In [1]: import numpy as np

In [2]: import numpy.linalg as la

In [3]: np.set_printoptions(precision=2, suppress=True, linewidth=200)

In [4]: rnd = lambda a: np.round(a, 2) + 0

In [5]: mat = np.load("out9.npy")

In [6]: mat
Out[6]: 
array([[ 0.8,  1.7,  0.6, -0.8,  0.9,  0.9,  1.2,  1.5, -0.9, -2. ],
       [ 0.5, -0.4,  0.1,  0.2, -1.4,  0.4, -0.1,  0.2, -0.3,  1.3],
       [ 0.2,  1. , -0.6, -1.3,  1.4,  0.8, -0.2, -0.1,  1.4, -0.6],
       [ 0.5,  0.5, -1.3,  2.7, -0.2,  0.5,  0.7,  1.4, -0.1, -0.5],
       [-1.4, -0.1, -0.6, -0.6, -0.6, -2.1, -1.1,  1.8,  1. , -0.1],
       [ 0. , -0.2, -0.1,  1.2,  0.7, -0.4,  0. , -0.3,  0. , -1.9],
       [ 0.3, -0.3, -1.1,  1.7, -0.6, -1.1,  0.7,  0.3,  0.3, -0.1],
       [-1.8,  0.7, -0.9,  0.2, -1.4,  0.7,  1.1, -0.2, -2.5,  1.1]])

In [7]: print(mat.ravel(order="F"))
[ 0.8  0.5  0.2  0.5 -1.4  0.   0.3 -1.8  1.7 -0.4  1.   0.5 -0.1 -0.2 -0.3  0.7  0.6  0.1 -0.6 -1.3 -0.6 -0.1 -1.1 -0.9 -0.8  0.2 -1.3  2.7 -0.6  1.2  1.7  0.2  0.9 -1.4  1.4 -0.2 -0.6  0.7 -0.6
 -1.4  0.9  0.4  0.8  0.5 -2.1 -0.4 -1.1  0.7  1.2 -0.1 -0.2  0.7 -1.1  0.   0.7  1.1  1.5  0.2 -0.1  1.4  1.8 -0.3  0.3 -0.2 -0.9 -0.3  1.4 -0.1  1.   0.   0.3 -2.5 -2.   1.3 -0.6 -0.5 -0.1 -1.9
 -0.1  1.1]

In [8]: T = mat.reshape(8, 2, -1)

In [9]: np.einsum("ihd,jhd->hij", T, T).shape
Out[9]: (2, 8, 8)

In [10]: T.transpose(1, 0, 2)
Out[10]: 
array([[[ 0.8,  1.7,  0.6, -0.8,  0.9],
        [ 0.5, -0.4,  0.1,  0.2, -1.4],
        [ 0.2,  1. , -0.6, -1.3,  1.4],
        [ 0.5,  0.5, -1.3,  2.7, -0.2],
        [-1.4, -0.1, -0.6, -0.6, -0.6],
        [ 0. , -0.2, -0.1,  1.2,  0.7],
        [ 0.3, -0.3, -1.1,  1.7, -0.6],
        [-1.8,  0.7, -0.9,  0.2, -1.4]],

       [[ 0.9,  1.2,  1.5, -0.9, -2. ],
        [ 0.4, -0.1,  0.2, -0.3,  1.3],
        [ 0.8, -0.2, -0.1,  1.4, -0.6],
        [ 0.5,  0.7,  1.4, -0.1, -0.5],
        [-2.1, -1.1,  1.8,  1. , -0.1],
        [-0.4,  0. , -0.3,  0. , -1.9],
        [-1.1,  0.7,  0.3,  0.3, -0.1],
        [ 0.7,  1.1, -0.2, -2.5,  1.1]]])

In [11]: x0 = np.array([1, -3, -3, -1, 3, -2, 2, -1, -3, 0])

In [12]: h = np.maximum(mat @ x0, 0)

In [13]: np.flatnonzero(h > 1e-9)
Out[13]: array([5, 6, 7])

In [14]: print(rnd(h))
[0.  0.  0.  0.  0.  2.9 3.4 2.9]

In [15]: rnd(np.tanh(mat @ x0))
Out[15]: array([-0.66, -1.  , -0.92, -0.8 , -1.  ,  0.99,  1.  ,  0.99])

In [16]: Uu, sv, Vh = la.svd(mat, full_matrices=False)

In [17]: np.allclose(Uu * sv @ Vh, mat)
Out[17]: True

In [18]: rnd(np.cumsum(sv ** 2) / np.sum(sv ** 2))
Out[18]: array([0.29, 0.53, 0.75, 0.87, 0.93, 0.98, 1.  , 1.  ])

In [19]: print(Uu.shape, sv.shape, Vh.shape)
(8, 8) (8,) (8, 10)

In [20]: rnd(Vh @ Vh.T)
Out[20]: 
array([[1., 0., 0., 0., 0., 0., 0., 0.],
       [0., 1., 0., 0., 0., 0., 0., 0.],
       [0., 0., 1., 0., 0., 0., 0., 0.],
       [0., 0., 0., 1., 0., 0., 0., 0.],
       [0., 0., 0., 0., 1., 0., 0., 0.],
       [0., 0., 0., 0., 0., 1., 0., 0.],
       [0., 0., 0., 0., 0., 0., 1., 0.],
       [0., 0., 0., 0., 0., 0., 0., 1.]])

In [21]: E = np.load("run12.npy")

In [22]: E
Out[22]: 
array([[ 36.78, -34.89, -13.68,  32.47, -49.97, -20.28,   7.08,  29.72,  -0.06,  13.53,   8.36],
       [-18.42,   0.31,  -9.95,  15.88,  -9.75,   5.55,  19.74, -32.46,  26.2 ,  -3.7 ,  15.56],
       [ 35.11, -35.45, -13.5 ,  29.24, -50.19, -21.87,   6.64,  29.74,   1.89,  15.03,   8.5 ],
       [-18.65,  -2.95, -10.38,  17.4 ,  -7.11,   5.49,  18.01, -31.26,  24.8 ,  -2.95,  16.78],
       [-17.86,  -3.95, -10.16,  18.93,  -7.62,   6.56,  16.47, -31.6 ,  25.83,   0.81,  14.56],
       [-18.14,  -2.45,  -8.39,  16.59,  -6.43,   6.28,  17.64, -33.06,  24.39,  -2.5 ,  15.17],
       [-17.78,  -4.14, -11.02,  14.8 ,  -7.17,   5.68,  19.15, -30.64,  27.9 ,  -2.45,  17.31],
       [ 35.09, -35.89, -16.27,  30.41, -49.14, -18.49,   7.77,  30.51,  -0.78,  13.48,   8.45],
       [-10.97,  22.03,   2.09,   3.38,  -9.2 ,  -4.74, -14.03, -20.46,  28.56,  45.02,   1.3 ],
       [ 35.37, -35.94, -13.72,  30.73, -49.7 , -18.36,   7.45,  31.15,  -1.19,  13.6 ,   9.13],
       [-18.73,  -3.17, -11.4 ,  14.47,  -6.  ,   5.33,  16.97, -31.97,  28.13,  -2.93,  16.46],
       [-10.19,  20.29,   1.95,   3.54, -10.  ,  -4.33, -12.88, -20.93,  26.28,  44.25,  -0.29],
       [-17.42,  -2.37,  -7.43,  14.99,  -9.16,   6.49,  18.01, -32.51,  26.03,  -1.63,  14.67],
       [ -9.9 ,  22.77,   1.02,   3.78,  -9.21,  -6.58, -11.18, -21.25,  25.09,  44.05,  -1.39],
       [ -8.42,  22.86,   1.51,   2.29, -10.37,  -5.63, -10.99, -20.37,  26.12,  44.7 ,   0.9 ],
       [ 37.73, -36.43, -15.23,  30.23, -50.76, -20.57,   6.51,  30.38,  -0.67,  14.92,   7.37],
       [-17.8 ,  -1.51, -10.2 ,  15.11,  -7.65,   5.79,  16.28, -33.49,  26.6 ,  -3.32,  15.13],
       [ 37.39, -36.05, -15.17,  29.83, -49.05, -19.43,   6.74,  28.93,   0.4 ,  14.33,   9.6 ],
       [ 36.78, -35.75, -15.57,  30.14, -51.58, -18.87,   8.1 ,  29.87,  -1.58,  15.55,   8.88],
       [-17.58,  -0.48,  -6.95,  15.73,  -7.94,   5.31,  21.52, -32.64,  26.5 ,  -1.26,  13.83],
       [-16.79,  -0.93, -10.04,  16.03,  -9.63,   6.24,  17.87, -31.79,  25.91,  -1.67,  14.72],
       [ 36.25, -37.54, -13.15,  30.47, -48.94, -18.88,   6.5 ,  30.71,   0.2 ,  13.94,   8.25],
       [ 33.52, -35.67, -13.67,  28.4 , -50.64, -18.  ,   7.22,  30.63,   1.48,  14.63,   5.66],
       [-17.41,  -4.61,  -9.78,  15.14,  -9.06,   7.25,  17.55, -30.34,  26.37,  -4.  ,  14.73],
       [-16.94,  -1.89, -10.25,  16.97,  -6.99,   4.64,  17.48, -31.94,  26.72,  -2.2 ,  15.7 ],
       [-18.24,  -2.87, -10.7 ,  14.93,  -8.32,   6.79,  15.94, -31.83,  25.  ,  -0.29,  16.71],
       [ -9.48,  22.14,   3.63,   0.36,  -8.89,  -5.61, -11.47, -19.47,  26.73,  44.9 ,   2.28],
       [-10.  ,  24.03,   3.8 ,   1.02, -11.81,  -5.42, -10.87, -20.82,  26.14,  43.33,  -0.05],
       [ 34.75, -34.93, -15.41,  28.98, -48.58, -20.92,   6.36,  30.24,  -0.28,  14.67,  10.65],
       [-11.58,  22.47,   1.7 ,   1.7 ,  -8.74,  -7.07, -12.05, -20.8 ,  25.56,  43.6 ,   0.76],
       [ 35.62, -34.97, -14.74,  29.62, -49.65, -19.55,   7.39,  29.09,   0.32,  12.66,   7.28],
       [ 35.77, -36.53, -15.83,  30.49, -49.15, -18.29,   7.26,  29.66,   0.88,  12.88,   8.92],
       [-18.13,  -2.59,  -8.82,  17.4 ,  -8.36,   5.91,  18.96, -31.67,  25.98,  -0.83,  14.76]])

In [23]: basis = E[[22, 32]].astype(float)

In [24]: for _ in range(4):
    ...:     lab = la.norm(E[:, None] - basis, axis=-1).argmin(axis=1)
    ...:     basis = np.array([E[lab == j].mean(axis=0) for j in range(2)])
    ...: 

In [25]: lab
Out[25]: array([0, 1, 0, 1, 1, 1, 1, 0, 1, 0, 1, 1, 1, 1, 1, 0, 1, 0, 0, 1, 1, 0, 0, 1, 1, 1, 1, 1, 0, 1, 0, 0, 1])

In [26]: rnd(basis[1] - basis[0])
Out[26]: array([-51.11,  41.69,   8.96, -18.63,  41.24,  21.55,   0.92, -58.21,  26.18,  -0.72,   2.04])

In [27]: print(np.abs(basis[1] - basis[0]).argmax())
7
